% ipython --no-banner

In [1]: import numpy as np

In [2]: np.set_printoptions(suppress=True, linewidth=140)

In [3]: rnd = lambda a: np.round(a, 2) + 0

In [4]: F = np.loadtxt("m.csv", delimiter=",")

In [5]: F
Out[5]: 
array([[-0.8,  0.2, -0.1, -1.6],
       [ 0. ,  0.6,  0.4,  0.6],
       [ 1. , -0.9,  0.4,  0. ],
       [-1.2,  0.9, -0.3,  0.3],
       [ 0.6, -0.7,  0. , -1.6],
       [ 0.6,  2.3,  2.9,  0.2],
       [ 1.3, -0.4, -0.6, -1.1],
       [ 0. ,  0.5,  0.2, -0.3],
       [ 0.6,  1.2, -1.8, -1.2],
       [ 0.7, -0.2,  0.6,  2.4],
       [ 1. ,  1.5,  0.2,  1.5],
       [ 1.5, -0.4,  1.1, -1.1],
       [-0.4, -1.1,  0.1,  1.1],
       [ 1.8, -0.8, -0.8,  0.1],
       [-1. , -0.4,  0. ,  1. ],
       [ 0.5,  0. ,  0.9,  0.1],
       [ 0.9, -0.1, -0.2, -0.9],
       [ 0.3, -1.5, -0.6, -0.5],
       [ 0.1,  0.4,  0.2,  0.2],
       [ 1.7, -0.3,  0.8, -0.1],
       [-4.5,  4. , -9.5,  1. ],
       [ 0.9,  0.7,  0.4,  0.5],
       [ 1.9,  0.2, -0.5, -1.4],
       [ 1.2, -0.8,  1.9,  1.1],
       [ 0.4, -0.4,  0.5,  0.7],
       [-0.6, -0.9, -0.3,  1.2],
       [ 0. , -1.4, -0.6,  0.3],
       [ 1. ,  0.3,  1.4, -0.4],
       [-0.6, -1.7,  0.2, -1.3]])

In [6]: A2 = np.c_[F[:, :2] @ np.array([[-3, 2], [0, -2]]), np.array([-2, -3, 1, 1, -1, 3, 1, 1, 1, 2, 0, 0, 2, 0, 1, 0, 2, 2, -1, 1, 0, 2, 2, 3, 1, 3, 2, 1, -2])]

In [7]: rnd(A2)
Out[7]: 
array([[  2.4,  -2. ,  -2. ],
       [  0. ,  -1.2,  -3. ],
       [ -3. ,   3.8,   1. ],
       [  3.6,  -4.2,   1. ],
       [ -1.8,   2.6,  -1. ],
       [ -1.8,  -3.4,   3. ],
       [ -3.9,   3.4,   1. ],
       [  0. ,  -1. ,   1. ],
       [ -1.8,  -1.2,   1. ],
       [ -2.1,   1.8,   2. ],
       [ -3. ,  -1. ,   0. ],
       [ -4.5,   3.8,   0. ],
       [  1.2,   1.4,   2. ],
       [ -5.4,   5.2,   0. ],
       [  3. ,  -1.2,   1. ],
       [ -1.5,   1. ,   0. ],
       [ -2.7,   2. ,   2. ],
       [ -0.9,   3.6,   2. ],
       [ -0.3,  -0.6,  -1. ],
       [ -5.1,   4. ,   1. ],
       [ 13.5, -17. ,   0. ],
       [ -2.7,   0.4,   2. ],
       [ -5.7,   3.4,   2. ],
       [ -3.6,   4. ,   3. ],
       [ -1.2,   1.6,   1. ],
       [  1.8,   0.6,   3. ],
       [  0. ,   2.8,   2. ],
       [ -3. ,   1.4,   1. ],
       [  1.8,   2.2,  -2. ]])

In [8]: rnd(np.linalg.lstsq(F, A2[:, 0])[0])
Out[8]: array([-3.,  0.,  0.,  0.])

In [9]: np.linalg.matrix_rank(np.c_[F, A2])
Out[9]: np.int64(5)

In [10]: rnd(np.linalg.norm(np.linalg.qr(F)[0].T @ A2, axis=0) ** 2 / ((A2 ** 2).sum(axis=0) + 1e-12))
Out[10]: array([1.  , 1.  , 0.26])

In [11]: rnd(np.linalg.norm(A2 - F @ np.linalg.lstsq(F, A2)[0], axis=0))
Out[11]: array([0.  , 0.  , 7.84])

In [12]: proj = A2 @ np.linalg.solve(A2.T @ A2, A2.T)

In [13]: np.trace(proj)
Out[13]: np.float64(3.0)

In [14]: rnd(np.linalg.eigvalsh(proj))
Out[14]: array([0., 0., 0., 0., 0., 0., 0., 0., 0., 0., 0., 0., 0., 0., 0., 0., 0., 0., 0., 0., 0., 0., 0., 0., 0., 0., 1., 1., 1.])

In [15]: rnd(proj @ A2[:, 1])
Out[15]: 
array([ -2. ,  -1.2,   3.8,  -4.2,   2.6,  -3.4,   3.4,  -1. ,  -1.2,   1.8,  -1. ,   3.8,   1.4,   5.2,  -1.2,   1. ,   2. ,   3.6,  -0.6,
         4. , -17. ,   0.4,   3.4,   4. ,   1.6,   0.6,   2.8,   1.4,   2.2])

In [16]: np.linalg.matrix_rank(np.eye(29) - proj)
Out[16]: np.int64(26)

In [17]: m1 = np.loadtxt("arr.csv", delimiter=",")

In [18]: rnd(m1)
Out[18]: 
array([[ 13.74,  -1.94,  11.6 , -13.49],
       [ 10.34,  -1.34,   6.89,  -7.72],
       [ 10.01,  -1.3 ,   6.49,  -7.23],
       [  8.17,  -1.12,   4.42,  -4.78],
       [  5.75,  -1.01,   2.2 ,  -2.26],
       [  4.15,  -1.  ,   1.09,  -1.09],
       [  3.24,  -1.  ,   0.6 ,  -0.62],
       [  1.61,  -0.93,   0.06,  -0.16],
       [  0.6 ,  -0.67,  -0.04,  -0.11],
       [  0.33,  -0.49,  -0.02,  -0.1 ],
       [ -0.03,   0.11,   0.  ,   0.04],
       [ -0.04,   1.14,  -0.13,   0.61],
       [  3.12,   9.65,  -4.9 ,  10.71],
       [  3.71,  11.03,  -5.98,  12.76],
       [  5.41,  15.  ,  -9.33,  18.98]])

In [19]: # null space of dimension 1

In [20]: rnd(m1 @ np.linalg.pinv(m1) @ m1)
Out[20]: 
array([[ 13.74,  -1.94,  11.6 , -13.49],
       [ 10.34,  -1.34,   6.89,  -7.72],
       [ 10.01,  -1.3 ,   6.49,  -7.23],
       [  8.17,  -1.12,   4.42,  -4.78],
       [  5.75,  -1.01,   2.2 ,  -2.26],
       [  4.15,  -1.  ,   1.09,  -1.09],
       [  3.24,  -1.  ,   0.6 ,  -0.62],
       [  1.61,  -0.93,   0.06,  -0.16],
       [  0.6 ,  -0.67,  -0.04,  -0.11],
       [  0.33,  -0.49,  -0.02,  -0.1 ],
       [ -0.03,   0.11,   0.  ,   0.04],
       [ -0.04,   1.14,  -0.13,   0.61],
       [  3.12,   9.65,  -4.9 ,  10.71],
       [  3.71,  11.03,  -5.98,  12.76],
       [  5.41,  15.  ,  -9.33,  18.98]])

In [21]: np.abs(np.diag(np.linalg.qr(m1)[1])) > 1e-9
Out[21]: array([ True,  True,  True, False])

In [22]: np.linalg.lstsq(m1[:-1].T, m1[-1])[2]
Out[22]: np.int32(3)

In [23]: rk = np.linalg.matrix_rank(m1)

In [24]: rk
Out[24]: np.int64(3)

In [25]: ns = np.linalg.svd(m1)[2][rk:].T

In [26]: rnd(m1 @ ns)
Out[26]: 
array([[0.],
       [0.],
       [0.],
       [0.],
       [0.],
       [0.],
       [0.],
       [0.],
       [0.],
       [0.],
       [0.],
       [0.],
       [0.],
       [0.],
       [0.]])

In [27]: np.allclose(m1 @ ns, 0)
Out[27]: True

In [28]: ns.shape
Out[28]: (4, 1)

In [29]: [int(np.linalg.matrix_rank(m1[:, :j + 1])) for j in range(4)]
Out[29]: [1, 2, 3, 3]

In [30]: [int(np.linalg.matrix_rank(np.delete(m1, i, axis=0))) for i in range(15)]
Out[30]: [3, 3, 3, 3, 3, 3, 3, 3, 3, 3, 3, 3, 3, 3, 3]

In [31]: [int(np.linalg.matrix_rank(m1[:i])) for i in range(1, len(m1) + 1)]
Out[31]: [1, 2, 3, 3, 3, 3, 3, 3, 3, 3, 3, 3, 3, 3, 3]

In [32]: Z = m1[[1, 12]].astype(float)

In [33]: for _ in range(5):
    ...:     lab = np.linalg.norm(m1[:, None] - Z, axis=-1).argmin(axis=1)
    ...:     Z = np.array([m1[lab == j].mean(axis=0) for j in range(2)])
    ...: 

In [34]: lab
Out[34]: array([0, 0, 0, 0, 0, 0, 0, 0, 0, 0, 0, 0, 1, 1, 1])

In [35]: rnd(Z)
Out[35]: 
array([[ 4.82, -0.8 ,  2.76, -3.08],
       [ 4.08, 11.89, -6.73, 14.15]])

In [36]: np.abs(Z[1] - Z[0]).argmax()
Out[36]: np.int64(3)

In [37]: rnd(Z[1] - Z[0])
Out[37]: array([-0.74, 12.69, -9.5 , 17.22])
